% python3 -q
>>> import numpy as np
>>> import numpy.linalg as la
>>> np.set_printoptions(suppress=True, linewidth=100)
>>> m1 = np.load("mat.npy")
>>> m1.round(2)
array([[ 0.5 ,  0.  ,  0.  ,  0.  ,  0.87],
       [ 0.  ,  1.  ,  0.  ,  0.  ,  0.  ],
       [ 0.  ,  0.  ,  1.  ,  0.  ,  0.  ],
       [ 0.  ,  0.  ,  0.  ,  1.  ,  0.  ],
       [-0.87,  0.  ,  0.  ,  0.  ,  0.5 ]])
>>> # columns are unit length and at right angles
>>> th = np.radians(30)
>>> R = np.eye(5)
>>> R[2, 2] = R[3, 3] = np.cos(th)
>>> R[2, 3], R[3, 2] = -np.sin(th), np.sin(th)
>>> R.round(2)
array([[ 1.  ,  0.  ,  0.  ,  0.  ,  0.  ],
       [ 0.  ,  1.  ,  0.  ,  0.  ,  0.  ],
       [ 0.  ,  0.  ,  0.87, -0.5 ,  0.  ],
       [ 0.  ,  0.  ,  0.5 ,  0.87,  0.  ],
       [ 0.  ,  0.  ,  0.  ,  0.  ,  1.  ]])
>>> Y = m1 @ R.T
>>> round(float(la.det(R)), 2), round(float(np.trace(R)), 2)
(1.0, 4.73)
>>> np.round(np.abs(Y - m1).max(axis=0), 2)
array([0. , 0. , 0.5, 0.5, 0. ])
>>> np.round(la.svd(m1, compute_uv=False), 2), np.round(la.svd(Y, compute_uv=False), 2)
(array([1., 1., 1., 1., 1.]), array([1., 1., 1., 1., 1.]))
>>> Y.round(2)
array([[ 0.5 ,  0.  ,  0.  ,  0.  ,  0.87],
       [ 0.  ,  1.  ,  0.  ,  0.  ,  0.  ],
       [ 0.  ,  0.  ,  0.87,  0.5 ,  0.  ],
       [ 0.  ,  0.  , -0.5 ,  0.87,  0.  ],
       [-0.87,  0.  ,  0.  ,  0.  ,  0.5 ]])
>>> np.allclose(m1 @ m1.T, Y @ Y.T)
True
>>> w1 = np.array([[0, 1, 2, 2, 1],
...     [0, 1, 0, 2, 2],
...     [1, 1, 0, 1, 0],
...     [2, 2, 2, 1, 2],
...     [0, 1, 0, 0, 1]])
>>> coef = np.array([1, -1, 2, 3, 3])
>>> H = np.maximum(Y @ w1 + coef, 0)
>>> la.matrix_rank(H)
np.int64(5)
>>> H.round(2)
array([[1.  , 0.37, 3.  , 4.  , 4.37],
       [1.  , 0.  , 2.  , 5.  , 5.  ],
       [2.87, 0.87, 3.  , 4.37, 4.  ],
       [2.23, 0.23, 3.73, 3.37, 4.73],
       [1.  , 0.  , 0.27, 1.27, 2.63]])
>>> W2 = np.array([[2, 5], [3, 1], [3, 0], [0, 3], [4, 1]])
>>> w1 @ W2
array([[13,  8],
       [11,  9],
       [ 5,  9],
       [24, 17],
       [ 7,  2]])
>>> np.round(H @ W2, 2)
array([[29.56, 21.73],
       [28.  , 25.  ],
       [33.33, 32.29],
       [35.28, 26.22],
       [13.34, 11.44]])
>>> (H @ W2).round(6).argmax(axis=1)
array([0, 0, 0, 0, 0])
>>> x = np.array([0, 1, 3, 3, 1])
>>> np.round(np.sort(np.abs(np.degrees(np.angle(la.eigvals(m1))))), 2)
array([ 0.,  0.,  0., 60., 60.])
>>> np.round(np.abs(la.eigvals(m1)), 2)
array([1., 1., 1., 1., 1.])
>>> np.round(la.norm(x), 2), round(float(la.norm(m1 @ x)), 2)
(np.float64(4.47), 4.47)
>>> np.round(m1.T @ (m1 @ x), 2) + 0
array([0., 1., 3., 3., 1.])
>>> round(float(la.det(m1)), 2)
1.0
>>> np.round(la.inv(m1), 2)
array([[ 0.5 , -0.  , -0.  , -0.  , -0.87],
       [ 0.  ,  1.  ,  0.  ,  0.  ,  0.  ],
       [ 0.  ,  0.  ,  1.  ,  0.  ,  0.  ],
       [ 0.  ,  0.  ,  0.  ,  1.  ,  0.  ],
       [ 0.87,  0.  ,  0.  ,  0.  ,  0.5 ]])
>>> 5 - la.matrix_rank(m1 - np.eye(5), tol=1e-8)
np.int64(3)
>>> [p for p in range(1, 25) if np.allclose(la.matrix_power(m1, p), np.eye(5))]
[6, 12, 18, 24]
>>> x = np.array([2, 2, 3, 0, 1])
>>> target = m1 @ x
>>> target.round(2)
array([ 1.87,  2.  ,  3.  ,  0.  , -1.23])
>>> np.round(la.solve(m1, target + m1[:, 4]), 2)
array([2., 2., 3., 0., 2.])
>>> np.round(la.solve(m1, m1[:, 3]), 2)
array([-0.,  0.,  0.,  1.,  0.])
>>> rng = np.random.default_rng(75801)
>>> labels = rng.permutation(5)
>>> labels
array([1, 0, 2, 3, 4])
>>> Y = m1[labels][:, labels]
>>> np.allclose(Y, m1)
False
>>> Y.round(2)
array([[ 1.  ,  0.  ,  0.  ,  0.  ,  0.  ],
       [ 0.  ,  0.5 ,  0.  ,  0.  ,  0.87],
       [ 0.  ,  0.  ,  1.  ,  0.  ,  0.  ],
       [ 0.  ,  0.  ,  0.  ,  1.  ,  0.  ],
       [ 0.  , -0.87,  0.  ,  0.  ,  0.5 ]])
>>> round(la.det(Y), 2), np.round(la.det(m1[labels]), 2)
(np.float64(1.0), np.float64(-1.0))
>>> data = np.load("run19.npy")
>>> data.round(2)
array([[ 0.99, -0.12, -0.06],
       [-0.12, -0.54, -0.83],
       [-0.06, -0.83,  0.55]])
>>> # orthonormal columns
>>> x = np.array([3, 3, 7])
>>> target = data @ x
>>> target.round(2)
array([ 2.17, -7.8 ,  1.18])
>>> np.round(la.solve(data, target + data[:, 0]), 2)
array([4., 3., 7.])
>>> np.round(la.solve(data.T, data[0]), 2) + 0
array([1., 0., 0.])
>>> np.round(la.solve(data, target), 2)
array([3., 3., 7.])
>>> np.round(la.solve(data, data[:, 2]), 2)
array([ 0., -0.,  1.])
>>> x = np.array([3, 2, 3])
>>> round(la.norm(x), 2), round(float(la.norm(data @ x)), 2)
(np.float64(4.69), 4.69)
>>> np.round(la.inv(data), 2)
array([[ 0.99, -0.12, -0.06],
       [-0.12, -0.54, -0.83],
       [-0.06, -0.83,  0.55]])
>>> np.round(np.abs(la.eigvals(data)), 2)
array([1., 1., 1.])
>>> 3 - la.matrix_rank(data - np.eye(3), tol=1e-8)
np.int64(2)
>>> round(la.det(data), 2)
np.float64(-1.0)
>>> labels = rng.permutation(3)
>>> Y = data[:, labels] * rng.choice([-1, 1], 3)
>>> Y.round(2)
array([[-0.99,  0.06, -0.12],
       [ 0.12,  0.83, -0.54],
       [ 0.06, -0.55, -0.83]])
>>> Uu, _, VT = la.svd(data.T @ Y)
>>> labels
array([0, 2, 1])
>>> np.round(Uu @ VT, 2) + 0
array([[-1.,  0.,  0.],
       [ 0.,  0.,  1.],
       [ 0., -1.,  0.]])
>>> x = np.array([-3, 4, -2])
>>> a = np.maximum(Y @ x, 0)
>>> np.round(np.maximum(Y @ (3 * x), 0), 2)
array([10.4 , 12.16,  0.  ])
>>> np.round(np.tanh(Y @ x), 2)
array([ 1.  ,  1.  , -0.63])
>>> np.flatnonzero(a > 1e-9)
array([0, 1])
>>> vals, vecs = la.eigh(data)
>>> x = np.array([3, -3, -2])
>>> np.round(x @ data @ x / (x @ x), 2), round(vals[0], 2), vals[-1]
(np.float64(-0.04), np.float64(-1.0), np.float64(1.0))
>>> np.round(la.eigvalsh(data[1:, 1:]), 2)
array([-0.99,  1.  ])
>>> np.round(np.abs(data).sum(axis=1).max(), 2), round(np.abs(vals).max(), 2)
(np.float64(1.49), np.float64(1.0))
>>> X = np.array([[5, 1, -4, 8], [8, 5, 1, -4], [-4, 8, 5, 1], [1, -4, 8, 5]])
>>> Uu, sv, VT = la.svd(X, full_matrices=False)
>>> np.round(Uu.T @ Uu, 2) + 0
array([[1., 0., 0., 0.],
       [0., 1., 0., 0.],
       [0., 0., 1., 0.],
       [0., 0., 0., 1.]])
>>> np.round(np.sqrt((sv ** 2).sum()), 2), round(la.norm(X), 2)
(np.float64(20.59), np.float64(20.59))
>>> np.round(VT @ VT.T, 2) + 0
array([[1., 0., 0., 0.],
       [0., 1., 0., 0.],
       [0., 0., 1., 0.],
       [0., 0., 0., 1.]])
>>> (sv > 1e-8).sum()
np.int64(4)
>>> np.round(sv / sv[0], 2)
array([1.  , 1.  , 0.88, 0.7 ])
>>> np.round(Uu.T @ X @ VT.T, 2) + 0
array([[11.4,  0. ,  0. ,  0. ],
       [ 0. , 11.4,  0. ,  0. ],
       [ 0. ,  0. , 10. ,  0. ],
       [ 0. ,  0. ,  0. ,  8. ]])
>>> sv.round(2)
array([11.4, 11.4, 10. ,  8. ])
